% ipython --no-banner

In [1]: import numpy as np

In [2]: np.set_printoptions(precision=2, suppress=True, linewidth=140)

In [3]: K = np.load("a.npy")

In [4]: print(K)
[[ 0  0  0  0]
 [ 0  0  1  0]
 [ 0  0  0  0]
 [ 1 -2  0  0]]

In [5]: def softmax(z):
   ...:     e = np.exp(z - z.max(axis=-1, keepdims=True))
   ...:     return e / e.sum(axis=-1, keepdims=True)
   ...: 

In [6]: print(softmax(K[2]))
[0.25 0.25 0.25 0.25]

In [7]: print(softmax(K[2] + 5))
[0.25 0.25 0.25 0.25]

In [8]: att = K @ K.T / np.sqrt(4)

In [9]: print(softmax(att).round(6).argmax(axis=1))
[0 1 0 3]

In [10]: out = np.array([[-3, 3, 0], [-3, -2, -3], [2, 2, -2], [1, -2, 1]])

In [11]: print(np.einsum("ik,kj->ji", K, out))
[[ 0  2  0  3]
 [ 0  2  0  7]
 [ 0 -2  0  6]]

In [12]: print(np.vstack([K, out.T]).shape)
(7, 4)

In [13]: print(np.einsum("ij,ij->i", K, K))
[0 1 0 5]

In [14]: print(out.T @ K.T)
[[ 0  2  0  3]
 [ 0  2  0  7]
 [ 0 -2  0  6]]

In [15]: print(np.linalg.matrix_rank(K @ out))
2

In [16]: print(np.einsum("ij->j", K))
[ 1 -2  1  0]

In [17]: print(np.einsum("ik,kj->ij", K, out))
[[ 0  0  0]
 [ 2  2 -2]
 [ 0  0  0]
 [ 3  7  6]]

In [18]: print((K - K.T) / 2)
[[ 0.   0.   0.  -0.5]
 [ 0.   0.   0.5  1. ]
 [ 0.  -0.5  0.   0. ]
 [ 0.5 -1.   0.   0. ]]

In [19]: print(np.trace(K))
0

In [20]: print(np.sort(np.abs(np.linalg.eigvals(K))))
[0. 0. 0. 0.]

In [21]: print(np.linalg.matrix_power(K, 4))
[[0 0 0 0]
 [0 0 0 0]
 [0 0 0 0]
 [0 0 0 0]]

In [22]: K.inv()
Traceback (most recent call last):
  Cell In[22], line 1
    K.inv()
AttributeError: 'numpy.ndarray' object has no attribute 'inv'


In [23]: print(np.round(np.abs(np.linalg.eigvals(K)).max(), 2))
0.0

In [24]: print(round(float(np.linalg.det(K)), 2))
0.0

In [25]: print(np.allclose(K @ K.T, K.T @ K))
False

In [26]: print((K + K.T) / 2)
[[ 0.   0.   0.   0.5]
 [ 0.   0.   0.5 -1. ]
 [ 0.   0.5  0.   0. ]
 [ 0.5 -1.   0.   0. ]]

In [27]: print(K @ np.linalg.pinv(K) @ K)
[[ 0.  0.  0.  0.]
 [ 0.  0.  1.  0.]
 [ 0.  0.  0.  0.]
 [ 1. -2.  0.  0.]]

In [28]: print(np.linalg.lstsq(K[:-1].T, K[-1])[2])
1

In [29]: print(round(float(np.trace(np.linalg.pinv(K) @ K)), 2))
2.0

In [30]: W0 = np.load("w.npy")

In [31]: print(W0)
[[  4.56   6.01   2.55  -7.82   5.46  -0.01   9.1   -2.35   9.29  -6.55  -4.74   2.38]
 [  8.63   5.31   3.24  -1.15   2.02  -5.44   4.58   6.31  10.5   -3.15  -5.5    6.37]
 [ -2.48   3.06   0.27  -9.98   5.69   5.65   8.23  -9.94   2.33  -6.08  -1.04  -3.25]
 [ -4.28   1.82  -0.44  -9.45   5.09   6.67   7.   -11.03  -0.02  -5.22   0.18  -4.54]
 [  8.93   4.4    3.07   1.26   0.6   -6.6    2.47   8.46   9.6   -1.6   -5.07   6.93]
 [ -6.54  -0.14  -1.44  -7.86   3.78   7.58   4.61 -11.66  -3.43  -3.52   1.95  -6.03]
 [  8.14   5.75   3.25  -2.78   2.94  -4.45   5.88   4.61  10.78  -4.12  -5.61   5.77]
 [  7.44   6.04   3.18  -4.3    3.76  -3.37   7.01   2.82  10.77  -4.96  -5.58   5.03]
 [ -5.42  -6.14  -2.77   7.03  -5.11   0.91  -8.72   1.02  -9.87   6.25   5.05  -3.13]
 [  8.42   2.59   2.48   4.7   -1.57  -7.61  -0.92  10.75   7.23   0.87  -3.88   7.02]
 [  7.54   1.27   1.95   6.57  -2.84  -7.76  -3.02  11.49   5.25   2.38  -2.88   6.61]
 [  7.53   1.25   1.94   6.6   -2.86  -7.76  -3.04  11.49   5.22   2.4   -2.87   6.6 ]
 [ -2.65  -5.51  -2.01   9.08  -5.93  -1.79  -9.49   4.94  -7.76   6.88   3.91  -0.76]
 [  6.96   0.59   1.65   7.38  -3.42  -7.68  -4.    11.64   4.16   3.09  -2.32   6.28]
 [ -3.77   2.2   -0.23  -9.65   5.29   6.4    7.4  -10.76   0.68  -5.5   -0.18  -4.18]
 [  4.23  -1.86   0.42   9.47  -5.11  -6.64  -7.05  11.    -0.05   5.25  -0.15   4.5 ]
 [ -8.55  -5.4   -3.25   1.46  -2.2    5.26  -4.84  -6.   -10.58   3.34   5.53  -6.27]
 [ -8.88  -3.82  -2.9   -2.51   0.17   7.06  -1.29  -9.41  -8.89   0.74   4.72  -7.07]
 [  1.99  -3.36  -0.45  10.04  -5.8   -5.34  -8.49   9.58  -2.92   6.25   1.35   2.89]
 [ -8.23  -2.26  -2.36  -5.21   1.91   7.69   1.47 -10.99  -6.75  -1.26   3.64  -6.95]
 [ -8.92  -4.49  -3.09  -1.06  -0.72   6.51  -2.66  -8.3   -9.7    1.74   5.11  -6.9 ]
 [ -8.61  -5.33  -3.24   1.24  -2.08   5.38  -4.66  -6.22 -10.53   3.21   5.51  -6.34]
 [  7.89   1.74   2.15   5.95  -2.41  -7.75  -2.3   11.29   5.98   1.86  -3.25   6.79]
 [ -1.48  -5.08  -1.65   9.58  -6.06  -2.79  -9.48   6.32  -6.67   6.9    3.33   0.2 ]
 [ -8.9   -4.66  -3.13  -0.64  -0.98   6.33  -3.03  -7.95  -9.89   2.01   5.21  -6.82]
 [ -8.12  -2.07  -2.28  -5.49   2.1    7.72   1.78 -11.11  -6.47  -1.49   3.5   -6.9 ]
 [  1.47   5.08   1.64  -9.59   6.06   2.8    9.48  -6.33   6.66  -6.9   -3.32  -0.21]
 [ -6.55  -0.15  -1.44  -7.85   3.77   7.58   4.6  -11.66  -3.45  -3.52   1.96  -6.03]
 [  6.47   6.18   3.    -5.81   4.53  -2.11   8.02   0.83  10.44  -5.71  -5.38   4.1 ]
 [ -2.28   3.18   0.35 -10.01   5.74   5.52   8.34  -9.79   2.58  -6.15  -1.17  -3.1 ]
 [ -0.61  -4.71  -1.36   9.84  -6.08  -3.49  -9.36   7.25  -5.8    6.83   2.87   0.89]
 [ -8.11  -5.77  -3.25   2.86  -2.98   4.4   -5.95  -4.52 -10.79   4.16   5.61  -5.74]
 [  5.51   6.14   2.79  -6.94   5.07  -1.     8.67  -0.87   9.92  -6.22  -5.08   3.21]
 [  8.87   3.76   2.89   2.62  -0.24  -7.1    1.18   9.48   8.82  -0.66  -4.68   7.07]
 [ -0.36  -4.6   -1.28   9.9   -6.08  -3.68  -9.31   7.5   -5.55   6.8    2.73   1.09]
 [  5.43   6.14   2.77  -7.02   5.11  -0.92   8.72  -1.     9.87  -6.25  -5.06   3.14]
 [ -6.76  -6.16  -3.06   5.41  -4.33   2.47  -7.76  -1.39 -10.56   5.52   5.45  -4.37]
 [  2.23  -3.21  -0.36  10.01  -5.75  -5.49  -8.37   9.76  -2.64   6.17   1.2    3.06]]

In [32]: # looks like rank 2

In [33]: x = np.array([2, 0, -1, -1, 1, 1, -1, 2, 0, 0, -2, 2])

In [34]: print(np.linalg.norm(W0 @ x) <= np.linalg.norm(W0, 2) * np.linalg.norm(x) + 1e-9)
True
